$ python -q
>>> import numpy as np
>>> from numpy import linalg as LA
>>> np.set_printoptions(precision=2, suppress=True, linewidth=140, legacy="1.25")
>>> J = np.array([[55, -9, -15, -2, -33, 6],
...     [-9, 101, 5, 112, 44, -59],
...     [-15, 5, 48, -3, 32, -3],
...     [-2, 112, -3, 129, 39, -75],
...     [-33, 44, 32, 39, 63, -29],
...     [6, -59, -3, -75, -29, 80]])
>>> # symmetric, so the eigenvalues are real
>>> M2 = J / np.sqrt((J ** 2).mean(axis=1, keepdims=True))
>>> print(LA.matrix_rank(M2) == LA.matrix_rank(J))
True
>>> M2[0]
array([ 2.02, -0.33, -0.55, -0.07, -1.21,  0.22])
>>> LA.norm(M2, axis=1)
array([2.45, 2.45, 2.45, 2.45, 2.45, 2.45])
>>> rng = np.random.default_rng(2524)
>>> M2 = J + rng.integers(-2, 3, (6, 5)) @ rng.integers(-2, 3, (5, 6))
>>> M2
array([[ 51, -16, -16,  -8, -30,   9],
       [ -6, 100,   4, 108,  44, -64],
       [-16,   1,  45,  -9,  34,   0],
       [  3, 116,   1, 129,  41, -79],
       [-32,  46,  28,  35,  65, -29],
       [  8, -53,  -3, -67, -34,  78]])
>>> LA.matrix_rank(M2 - J, tol=1e-8)
5
>>> print(M2 - J)
[[-4 -7 -1 -6  3  3]
 [ 3 -1 -1 -4  0 -5]
 [-1 -4 -3 -6  2  3]
 [ 5  4  4  0  2 -4]
 [ 1  2 -4 -4  2  0]
 [ 2  6  0  8 -5 -2]]
>>> np.round(LA.svd(M2 - J, compute_uv=False), 2) + 0
array([18.43,  9.99,  6.09,  4.39,  1.44,  0.  ])
>>> print(np.abs(M2 - J).sum(axis=1))
[24 14 19 19 13 23]
>>> idx = rng.permutation(6)
>>> idx
array([3, 4, 2, 1, 0, 5])
>>> M2 = J[idx][:, idx]
>>> M2
array([[129,  39,  -3, 112,  -2, -75],
       [ 39,  63,  32,  44, -33, -29],
       [ -3,  32,  48,   5, -15,  -3],
       [112,  44,   5, 101,  -9, -59],
       [ -2, -33, -15,  -9,  55,   6],
       [-75, -29,  -3, -59,   6,  80]])
>>> np.sort(np.abs(LA.eigvals(M2)))
array([  0.06,  11.23,  34.19,  36.59,  98.93, 294.99])
>>> np.diag(M2)
array([129,  63,  48, 101,  55,  80])
>>> data = np.load("arr.npy")
>>> print(data)
[[2 0 1]
 [2 0 1]
 [2 0 1]
 [2 0 1]
 [2 0 0]
 [2 0 1]
 [2 0 0]
 [2 0 1]
 [2 0 1]
 [2 0 0]
 [2 0 1]
 [2 0 1]
 [2 0 1]
 [2 0 0]
 [2 0 0]
 [2 0 0]
 [2 0 0]
 [2 0 0]
 [2 0 1]
 [2 0 0]
 [2 0 1]
 [2 0 1]]
>>> # row 1 repeats row 0
>>> Uu, s, Vt = LA.svd(data)
>>> evecs = Vt[:(s > 1e-8).sum()]
>>> x0 = data[6] + -1 * data[8] + rng.integers(2) * np.eye(3)[2]
>>> print(x0)
[ 0.  0. -1.]
>>> np.allclose(evecs.T @ evecs @ x0, x0)
True
>>> np.diag(evecs.T @ evecs)
array([1., 0., 1.])
>>> LA.matrix_rank(np.vstack([data, x0]))
2
>>> Uu, s, Vt = LA.svd(data)
>>> s
array([9.8 , 2.21, 0.  ])
>>> print(np.argmax(s[:-1] / (s[1:] + 1e-6)) + 1)
2
>>> M2 = Uu[:, :2] @ np.diag(s[:2]) @ Vt[:2]
>>> LA.matrix_rank(data, rtol=0.05)
2
>>> M2.round(2) + 0
array([[2., 0., 1.],
       [2., 0., 1.],
       [2., 0., 1.],
       [2., 0., 1.],
       [2., 0., 0.],
       [2., 0., 1.],
       [2., 0., 0.],
       [2., 0., 1.],
       [2., 0., 1.],
       [2., 0., 0.],
       [2., 0., 1.],
       [2., 0., 1.],
       [2., 0., 1.],
       [2., 0., 0.],
       [2., 0., 0.],
       [2., 0., 0.],
       [2., 0., 0.],
       [2., 0., 0.],
       [2., 0., 1.],
       [2., 0., 0.],
       [2., 0., 1.],
       [2., 0., 1.]])
>>> LA.matrix_rank(M2)
2
>>> M2 = data[0, 0] * data[1:] - np.outer(data[1:, 0], data[0])
>>> print(M2)
[[ 0  0  0]
 [ 0  0  0]
 [ 0  0  0]
 [ 0  0 -2]
 [ 0  0  0]
 [ 0  0 -2]
 [ 0  0  0]
 [ 0  0  0]
 [ 0  0 -2]
 [ 0  0  0]
 [ 0  0  0]
 [ 0  0  0]
 [ 0  0 -2]
 [ 0  0 -2]
 [ 0  0 -2]
 [ 0  0 -2]
 [ 0  0 -2]
 [ 0  0  0]
 [ 0  0 -2]
 [ 0  0  0]
 [ 0  0  0]]
>>> data[:, 0] / data[0, 0]
array([1., 1., 1., 1., 1., 1., 1., 1., 1., 1., 1., 1., 1., 1., 1., 1., 1., 1., 1., 1., 1., 1.])
>>> rank = LA.matrix_rank(data)
>>> print(rank)
2
>>> N = LA.svd(data)[2][rank:].T
>>> N[:, 0] / N[np.abs(N[:, 0]).round(6).argmax(), 0]
array([0., 1., 0.])
>>> data @ N
array([[0.],
       [0.],
       [0.],
       [0.],
       [0.],
       [0.],
       [0.],
       [0.],
       [0.],
       [0.],
       [0.],
       [0.],
       [0.],
       [0.],
       [0.],
       [0.],
       [0.],
       [0.],
       [0.],
       [0.],
       [0.],
       [0.]])
>>> np.allclose(data @ N, 0)
True
>>> print([int(LA.matrix_rank(data[:i])) for i in range(1, len(data) + 1)])
[1, 1, 1, 1, 2, 2, 2, 2, 2, 2, 2, 2, 2, 2, 2, 2, 2, 2, 2, 2, 2, 2]
>>> M2 = data + rng.integers(-2, 3, (22, 2)) @ rng.integers(-2, 3, (2, 3))
>>> print(M2)
[[ 1  6 -3]
 [ 2  0  1]
 [ 5  2  3]
 [-1  2 -3]
 [ 0  0 -2]
 [ 2 -8  5]
 [ 1  2 -2]
 [ 0 -4  1]
 [ 2  8 -3]
 [ 2 -8  4]
 [ 3 -2  3]
 [-1 -2 -1]
 [ 1 -6  3]
 [ 2 -8  4]
 [ 2  0  0]
 [ 2  8 -4]
 [ 1  6 -4]
 [ 3 -2  2]
 [ 1 -6  3]
 [-1  2 -4]
 [ 3  6 -1]
 [-2  0 -3]]
>>> LA.matrix_rank(M2 - data, tol=1e-8)
2
>>> np.abs(M2 - data).sum(axis=1)
array([11,  0,  7,  9,  4, 12,  5,  6, 12, 12,  5,  7,  9, 12,  0, 12, 11,  5,  9,  9,  9,  8])
